$ python -q
>>> import numpy as np
>>> np.set_printoptions(suppress=True, linewidth=100)
>>> rnd = lambda a: np.round(a, 2) + 0
>>> M = np.load("test17.npy")
>>> M
array([[1.  , 0.5 , 0.25, 0.12, 0.06, 0.03, 0.02],
       [0.5 , 1.  , 0.5 , 0.25, 0.12, 0.06, 0.03],
       [0.25, 0.5 , 1.  , 0.5 , 0.25, 0.12, 0.06],
       [0.12, 0.25, 0.5 , 1.  , 0.5 , 0.25, 0.12],
       [0.06, 0.12, 0.25, 0.5 , 1.  , 0.5 , 0.25],
       [0.03, 0.06, 0.12, 0.25, 0.5 , 1.  , 0.5 ],
       [0.02, 0.03, 0.06, 0.12, 0.25, 0.5 , 1.  ]])
>>> # equal to its transpose
>>> evals, vecs = np.linalg.eigh(M)
>>> np.unique(evals.round(6) + 0, return_counts=True)[1]
array([1, 1, 1, 1, 1, 1, 1])
>>> rnd(np.linalg.eigvalsh(M @ M))
array([0.12, 0.15, 0.23, 0.44, 1.02, 2.62, 6.18])
>>> rnd(np.abs(vecs[:, -1]))
array([0.26, 0.37, 0.44, 0.46, 0.44, 0.37, 0.26])
>>> rnd(vecs.T @ vecs)
array([[1., 0., 0., 0., 0., 0., 0.],
       [0., 1., 0., 0., 0., 0., 0.],
       [0., 0., 1., 0., 0., 0., 0.],
       [0., 0., 0., 1., 0., 0., 0.],
       [0., 0., 0., 0., 1., 0., 0.],
       [0., 0., 0., 0., 0., 1., 0.],
       [0., 0., 0., 0., 0., 0., 1.]])
>>> rnd(evals)
array([0.35, 0.39, 0.48, 0.66, 1.01, 1.62, 2.49])
>>> rnd(vecs @ np.diag(evals) @ vecs.T)
array([[1.  , 0.5 , 0.25, 0.12, 0.06, 0.03, 0.02],
       [0.5 , 1.  , 0.5 , 0.25, 0.12, 0.06, 0.03],
       [0.25, 0.5 , 1.  , 0.5 , 0.25, 0.12, 0.06],
       [0.12, 0.25, 0.5 , 1.  , 0.5 , 0.25, 0.12],
       [0.06, 0.12, 0.25, 0.5 , 1.  , 0.5 , 0.25],
       [0.03, 0.06, 0.12, 0.25, 0.5 , 1.  , 0.5 ],
       [0.02, 0.03, 0.06, 0.12, 0.25, 0.5 , 1.  ]])
>>> x0 = np.ones(7)
>>> for _ in range(5):
...     x0 = M @ x0
...     x0 /= np.linalg.norm(x0)
...     print(round(x0 @ M @ x0, 2))
... 
2.48
2.48
2.49
2.49
2.49
>>> rnd(x0)
array([0.26, 0.37, 0.44, 0.46, 0.44, 0.37, 0.26])
>>> evals, vecs = np.linalg.eigh(M)
>>> x0 = np.array([-4, -4, 1, -2, 0, 3, -3])
>>> rnd(x0 @ M @ x0 / (x0 @ x0)), rnd(evals[0]), rnd(evals[-1])
(np.float64(1.05), np.float64(0.35), np.float64(2.49))
>>> rnd(x0 @ M @ x0)
np.float64(57.76)
>>> rnd(np.linalg.det(M))
np.float64(0.18)
>>> (M + M.T) / 2
array([[1.  , 0.5 , 0.25, 0.12, 0.06, 0.03, 0.02],
       [0.5 , 1.  , 0.5 , 0.25, 0.12, 0.06, 0.03],
       [0.25, 0.5 , 1.  , 0.5 , 0.25, 0.12, 0.06],
       [0.12, 0.25, 0.5 , 1.  , 0.5 , 0.25, 0.12],
       [0.06, 0.12, 0.25, 0.5 , 1.  , 0.5 , 0.25],
       [0.03, 0.06, 0.12, 0.25, 0.5 , 1.  , 0.5 ],
       [0.02, 0.03, 0.06, 0.12, 0.25, 0.5 , 1.  ]])
>>> np.allclose(M @ M.T, M.T @ M)
True
>>> rnd(np.sort(np.abs(np.linalg.eigvals(M))))
array([0.35, 0.39, 0.48, 0.66, 1.01, 1.62, 2.49])
